In [1]: import numpy as np

In [2]: np.set_printoptions(precision=2, suppress=True, linewidth=200)

In [3]: out = np.array([[4, 0, 5, 5, 4, 3, 0, 5],
   ...:     [2, 4, 1, 3, 3, 5, 3, 2],
   ...:     [4, 1, 4, 3, 3, 2, 5, 2],
   ...:     [0, 5, 4, 0, 0, 0, 0, 5],
   ...:     [4, 2, 2, 0, 0, 0, 1, 1],
   ...:     [4, 1, 4, 3, 3, 1, 5, 4],
   ...:     [0, 2, 0, 5, 4, 1, 1, 3],
   ...:     [2, 5, 2, 0, 3, 2, 0, 0]])

In [4]: out[-1] = out[0]

In [5]: J = out + 0.3 * np.eye(8)

In [6]: J
Out[6]: 
array([[4.3, 0. , 5. , 5. , 4. , 3. , 0. , 5. ],
       [2. , 4.3, 1. , 3. , 3. , 5. , 3. , 2. ],
       [4. , 1. , 4.3, 3. , 3. , 2. , 5. , 2. ],
       [0. , 5. , 4. , 0.3, 0. , 0. , 0. , 5. ],
       [4. , 2. , 2. , 0. , 0.3, 0. , 1. , 1. ],
       [4. , 1. , 4. , 3. , 3. , 1.3, 5. , 4. ],
       [0. , 2. , 0. , 5. , 4. , 1. , 1.3, 3. ],
       [4. , 0. , 5. , 5. , 4. , 3. , 0. , 5.3]])

In [7]: u = np.array([5, 2])

In [8]: np.cross(J[6, :3], J[1, :3])
Out[8]: array([ 2.,  0., -4.])

In [9]: np.correlate(J[6], J[1], "full")
Out[9]: array([ 0.  ,  4.  ,  6.  , 20.  , 29.  , 45.  , 42.6 , 50.5 , 39.5 , 47.4 , 41.1 , 22.6 , 10.59, 15.5 ,  6.  ])

In [10]: blk = np.stack([J, 5 * J, J[::-1]])

In [11]: np.linalg.norm(blk, axis=(1, 2))
Out[11]: array([ 25.42, 127.09,  25.42])

In [12]: np.linalg.matrix_rank(blk.reshape(3, -1))
Out[12]: np.int64(2)

In [13]: blk.sum(axis=0)
Out[13]: 
array([[29.8,  0. , 35. , 35. , 28. , 21. ,  0. , 35.3],
       [12. , 27.8,  6. , 23. , 22. , 31. , 19.3, 15. ],
       [28. ,  7. , 29.8, 21. , 21. , 13.3, 35. , 16. ],
       [ 4. , 32. , 26. ,  1.8,  0.3,  0. ,  1. , 31. ],
       [24. , 17. , 16. ,  0.3,  1.8,  0. ,  6. , 11. ],
       [28. ,  7. , 28.3, 21. , 21. ,  9.8, 35. , 26. ],
       [ 2. , 16.3,  1. , 33. , 27. , 11. , 10.8, 20. ],
       [28.3,  0. , 35. , 35. , 28. , 21. ,  0. , 36.8]])
